$ python -q
>>> import numpy as np
>>> from numpy import linalg as LA
>>> np.set_printoptions(suppress=True, linewidth=160)
>>> tidy = lambda a: np.round(a, 3) + 0
>>> K = np.array([[0, 1, 0, 0], [0, 0, 1, 0], [0, 0, 0, 1], [1, 0, 0, 0]])
>>> tidy(LA.det(K[::-1]))
np.float64(-1.0)
>>> tidy(LA.det(K.T))
np.float64(-1.0)
>>> tidy(LA.det(2 * K)), tidy(LA.det(K))
(np.float64(-16.0), np.float64(-1.0))
>>> np.kron(np.eye(2, dtype=int), K)
array([[0, 1, 0, 0, 0, 0, 0, 0],
       [0, 0, 1, 0, 0, 0, 0, 0],
       [0, 0, 0, 1, 0, 0, 0, 0],
       [1, 0, 0, 0, 0, 0, 0, 0],
       [0, 0, 0, 0, 0, 1, 0, 0],
       [0, 0, 0, 0, 0, 0, 1, 0],
       [0, 0, 0, 0, 0, 0, 0, 1],
       [0, 0, 0, 0, 1, 0, 0, 0]])
>>> tidy(LA.eigvals(K))
array([-1.+0.j,  0.+1.j,  0.-1.j,  1.+0.j])
>>> tidy(LA.eigvals(K).sum().real)
np.float64(0.0)
>>> M = np.load("data.npy")
>>> M
array([[ 2, -2,  2, -2],
       [-2,  2, -2,  2],
       [ 2, -2,  2, -2],
       [-2,  2, -2,  2]])
>>> rng = np.random.default_rng(528)
>>> idx = rng.permutation(4)
>>> idx
array([2, 3, 1, 0])
>>> out = M[idx][:, idx]
>>> np.trace(out)
np.int64(8)
>>> [round(float(x), 3) for x in LA.svd(M, compute_uv=False)[:3]]
[8.0, 0.0, 0.0]
>>> tidy(LA.eigvals(M))
array([0., 8., 0., 0.])
>>> tidy(LA.det(M.T))
np.float64(0.0)
>>> np.einsum("ij,ji->", M, M)
np.int64(64)
>>> np.kron(np.eye(2, dtype=int), M)
array([[ 2, -2,  2, -2,  0,  0,  0,  0],
       [-2,  2, -2,  2,  0,  0,  0,  0],
       [ 2, -2,  2, -2,  0,  0,  0,  0],
       [-2,  2, -2,  2,  0,  0,  0,  0],
       [ 0,  0,  0,  0,  2, -2,  2, -2],
       [ 0,  0,  0,  0, -2,  2, -2,  2],
       [ 0,  0,  0,  0,  2, -2,  2, -2],
       [ 0,  0,  0,  0, -2,  2, -2,  2]])
>>> basis = 10 * np.array([[-1.1, -1.3, 0.5], [0.9, -1.8, -0.6], [-0.5, 0.5, -0.4]])
>>> idx = rng.integers(0, 3, 22)
>>> X = basis[idx] + rng.normal(size=(22, 3))
>>> tidy(X)
array([[-11.164, -13.287,   5.27 ],
       [-10.699, -11.999,   4.164],
       [  9.913, -16.147,  -5.535],
       [  8.515, -20.486,  -6.843],
       [-10.96 , -12.436,   6.776],
       [-11.75 , -11.791,   4.327],
       [ -5.344,   6.462,  -3.88 ],
       [-12.212, -13.555,   4.299],
       [  8.178, -18.188,  -5.351],
       [  8.645, -18.684,  -7.557],
       [  8.736, -17.498,  -6.904],
       [-11.15 , -10.986,   4.222],
       [ 10.006, -19.942,  -6.069],
       [ -5.717,   4.275,  -3.829],
       [-10.122, -15.088,   5.421],
       [-10.844, -14.785,   4.864],
       [-11.653, -11.65 ,   4.951],
       [-12.441, -13.15 ,   5.085],
       [  9.528, -18.056,  -4.386],
       [ -5.264,   4.383,  -1.553],
       [  7.684, -17.487,  -7.022],
       [ 10.124, -18.91 ,  -5.342]])
>>> G = np.cov(X, rowvar=False)
>>> tidy(np.corrcoef(X[:, 2], X[:, 0])[0, 1])
np.float64(-0.927)
>>> tidy(LA.eigvalsh(G)[::-1])
array([136.891,  47.434,   0.961])
>>> tidy(np.corrcoef(X.T))
array([[ 1.   , -0.46 , -0.927],
       [-0.46 ,  1.   ,  0.156],
       [-0.927,  0.156,  1.   ]])
